% python3 -q
>>> import numpy as np
>>> np.set_printoptions(suppress=True, linewidth=140)
>>> def rd(a):
...     return np.round(a, 2) + 0
... 
>>> data = np.loadtxt("mat.csv", delimiter=",")
>>> data
array([[ 3.,  0.,  0.,  0.,  0.,  0.,  0.,  0.,  0.],
       [ 0.,  1.,  0.,  0.,  0.,  0.,  0.,  0.,  0.],
       [ 0.,  0., -2.,  0.,  0.,  0.,  0.,  0.,  0.],
       [ 0.,  0.,  0.,  3.,  0.,  0.,  0.,  0.,  0.],
       [ 0.,  0.,  0.,  0., -1.,  0.,  0.,  0.,  0.],
       [ 0.,  0.,  0.,  0.,  0., -1.,  0.,  0.,  0.],
       [ 0.,  0.,  0.,  0.,  0.,  0.,  2.,  0.,  0.],
       [ 0.,  0.,  0.,  0.,  0.,  0.,  0., -2.,  0.],
       [ 0.,  0.,  0.,  0.,  0.,  0.,  0.,  0.,  2.]])
>>> cov = data.T @ data
>>> np.linalg.matrix_rank(cov)
np.int64(9)
>>> (data @ data.T).shape
(9, 9)
>>> rd(np.linalg.svd(data, compute_uv=False) ** 2)
array([9., 9., 4., 4., 4., 4., 1., 1., 1.])
>>> rd(np.linalg.eigvalsh(cov)[::-1])
array([9., 9., 4., 4., 4., 4., 1., 1., 1.])
>>> np.allclose(cov, cov.T)
True
>>> f = np.array([0, 0])
>>> np.cross(data[6, :3], data[5, :3])
array([0., 0., 0.])
>>> np.convolve(data[6], f)
array([0., 0., 0., 0., 0., 0., 0., 0., 0., 0.])
>>> np.allclose(data, data.T)
True
>>> np.allclose(data @ data.T, data.T @ data)
True
>>> rd(np.sort(np.abs(np.linalg.eigvals(data))))
array([1., 1., 1., 2., 2., 2., 2., 3., 3.])
>>> assert data == data.T
Traceback (most recent call last):
  File "<python-input-17>", line 1, in <module>
    assert data == data.T
           ^^^^^^^^^^^^^^
ValueError: The truth value of an array with more than one element is ambiguous. Use a.any() or a.all()
>>> vals, evecs = np.linalg.eigh(data)
>>> x0 = np.array([4, 4, 5, 0, 1, 1, 4, 4, 5])
>>> evecs * np.abs(vals) @ evecs.T
array([[3., 0., 0., 0., 0., 0., 0., 0., 0.],
       [0., 1., 0., 0., 0., 0., 0., 0., 0.],
       [0., 0., 2., 0., 0., 0., 0., 0., 0.],
       [0., 0., 0., 3., 0., 0., 0., 0., 0.],
       [0., 0., 0., 0., 1., 0., 0., 0., 0.],
       [0., 0., 0., 0., 0., 1., 0., 0., 0.],
       [0., 0., 0., 0., 0., 0., 2., 0., 0.],
       [0., 0., 0., 0., 0., 0., 0., 2., 0.],
       [0., 0., 0., 0., 0., 0., 0., 0., 2.]])
>>> x0 @ data @ x0
np.float64(62.0)
>>> rd(x0 @ data @ x0 / (x0 @ x0)), vals[0], vals[-1]
(np.float64(0.53), np.float64(-2.0), np.float64(3.0))
>>> np.abs(data).sum(axis=1).max(), np.abs(vals).max()
(np.float64(3.0), np.float64(3.0))
